% ipython --no-banner

In [1]: import numpy as np

In [2]: np.set_printoptions(precision=1, suppress=True, linewidth=140, legacy="1.25")

In [3]: data = np.load("w.npy")

In [4]: print(data)
[[-1  0  0]
 [ 2  2  4]]

In [5]: def softmax(z):
   ...:     e = np.exp(z - z.max(axis=-1, keepdims=True))
   ...:     return e / e.sum(axis=-1, keepdims=True)
   ...: 

In [6]: print(softmax(data[1]))
[0.1 0.1 0.8]

In [7]: print(softmax(data).sum(axis=1))
[1. 1.]

In [8]: S = data @ data.T / np.sqrt(3)

In [9]: print(np.round(softmax(S), 1) + 0)
[[0.8 0.2]
 [0.  1. ]]

In [10]: x0 = np.array([3, -3, 1])

In [11]: h1 = np.maximum(data @ x0, 0)

In [12]: print(h1)
[0 4]

In [13]: print(data * (h1 > 1e-9)[:, None])
[[0 0 0]
 [2 2 4]]

In [14]: print(np.tanh(data @ x0))
[-1.  1.]

In [15]: mat = np.load("m.npy")

In [16]: print(mat)
[[ 1  0  0  0]
 [-1  1  0  0]
 [ 3 -4  1  0]
 [-5  0 -4  1]]

In [17]: O, vecs = np.linalg.qr(mat[:, :1])[0], np.linalg.qr(mat[:, 1:])[0]

In [18]: sig = np.linalg.svd(O.T @ vecs, compute_uv=False)

In [19]: print(round(np.linalg.norm(O @ O.T - vecs @ vecs.T, 2), 1))
1.0

In [20]: print(sig)
[1.]

In [21]: print((sig > 0.9).sum())
1

In [22]: print(np.linalg.cond(mat) > 100)
True

In [23]: print(round(np.log10(np.linalg.cond(mat))))
2

In [24]: print([round(float(x), 1) for x in np.linalg.svd(mat, compute_uv=False)[:3]])
[7.5, 3.8, 0.7]

In [25]: print(np.argsort(-np.linalg.norm(mat, axis=0).round(6), kind="stable")[:3])
[0 1 2]

In [26]: print(np.round(np.linalg.norm(mat, 2) / np.linalg.norm(mat), 1))
0.9
